>>> import numpy as np
>>> import numpy.linalg as la
>>> np.set_printoptions(suppress=True, linewidth=120)
>>> arr = np.loadtxt("mat.csv", delimiter=",")
>>> print(arr)
[[ 0.  0.  1.]
 [ 0.  0.  1.]
 [-1. -1.  0.]]
>>> # column 1 repeats column 0
>>> x = np.array([4, -1, -4])
>>> print(round(la.det(arr), 3))
0.0
>>> print(np.round(la.eigvals(arr).real, 3) + 0)
[0. 0. 0.]
>>> print(np.round(la.svd(arr, compute_uv=False), 3))
[1.414 1.414 0.   ]
>>> O = la.solve(np.eye(3) - arr, np.eye(3) + arr)
>>> print(round(la.det(O), 3))
1.0
>>> print(np.round(O @ O.T, 3) + 0)
[[1. 0. 0.]
 [0. 1. 0.]
 [0. 0. 1.]]
>>> r = la.matrix_rank(arr)
>>> print(r)
2
>>> null = la.svd(arr)[2][r:].T
>>> print(la.matrix_rank(arr.T @ arr), la.matrix_rank(arr @ arr.T))
2 2
>>> print([int(la.matrix_rank(arr[:i])) for i in range(1, len(arr) + 1)])
[1, 1, 2]
>>> print(null.shape)
(3, 1)
>>> K = np.loadtxt("dump.csv", delimiter=",")
>>> print(K)
[[ 0.4    0.    -1.2    1.5    5.04  -0.8    0.     1.7  ]
 [ 0.4   -0.2   -0.6    0.1    0.821  0.6   -0.4    0.3  ]
 [-0.6    1.     1.     0.5    2.132 -0.6    0.1    0.7  ]
 [-0.5   -1.1    1.3    1.     0.609  0.5    1.3    0.2  ]
 [-0.8    1.1   -0.8   -0.8   -0.355 -0.9   -1.    -0.1  ]
 [-0.2    0.1   -0.1    0.7    0.894  0.2    0.3    0.3  ]
 [-0.2    0.9   -0.9    1.2    0.868  0.8   -0.8    0.3  ]
 [-1.8    1.1   -0.1   -0.1    6.058 -1.    -0.4    2.   ]
 [-0.5   -0.5   -1.     1.2   -1.533  1.7   -0.6   -0.5  ]
 [ 1.    -0.4   -0.3   -1.5   -1.505  2.    -0.1   -0.5  ]
 [ 0.8    1.7    0.1   -2.1    4.871  0.3    1.2    1.6  ]
 [ 0.1   -0.2   -1.4    1.4    2.699 -0.2   -0.5    0.9  ]
 [-0.2    1.2    0.5   -0.2   -0.337 -0.6    1.3   -0.1  ]
 [ 0.8    0.6    1.2   -0.7   -1.881 -0.8   -1.4   -0.6  ]
 [-0.9   -1.1   -1.2    0.    -0.232  0.6    2.9   -0.1  ]
 [ 0.1   -0.3    0.9    0.5    0.035 -0.5    1.2    0.   ]
 [ 0.6    0.2    0.    -0.5    0.989  0.7   -0.2    0.3  ]
 [ 0.6   -1.3    2.3    0.    -1.795 -0.6    0.4   -0.6  ]
 [ 0.2   -0.1   -0.9   -0.4    1.109 -0.5   -0.3    0.4  ]
 [-0.3    1.     1.3    0.    -4.967 -0.2   -2.    -1.7  ]
 [ 0.3    0.1    0.4    0.     0.656 -1.8   -0.7    0.2  ]
 [ 1.4    1.9   -0.9    0.8    1.269 -1.    -0.7    0.4  ]
 [ 0.9   -1.3   -0.2   -1.6    0.87   1.2   -0.8    0.3  ]
 [-1.3   -0.4    1.3    0.2   -1.792 -1.1   -0.3   -0.6  ]
 [ 0.9   -1.9    0.3    1.4    2.934  0.5   -0.4    1.   ]]
>>> x = np.array([-2, 2, 3, -2, 3, 2, 3, 1])
>>> rhs = K @ x
>>> c, lr = np.zeros(8), 1 / la.norm(K, 2) ** 2
>>> for i in range(6):
...     c -= lr * K.T @ (K @ c - rhs)
...     if i % 2 == 0: print(i, round(la.norm(K @ c - rhs), 3))
... 
0 22.826
2 17.552
4 13.766
>>> print(round(la.cond(K), 3))
164.359
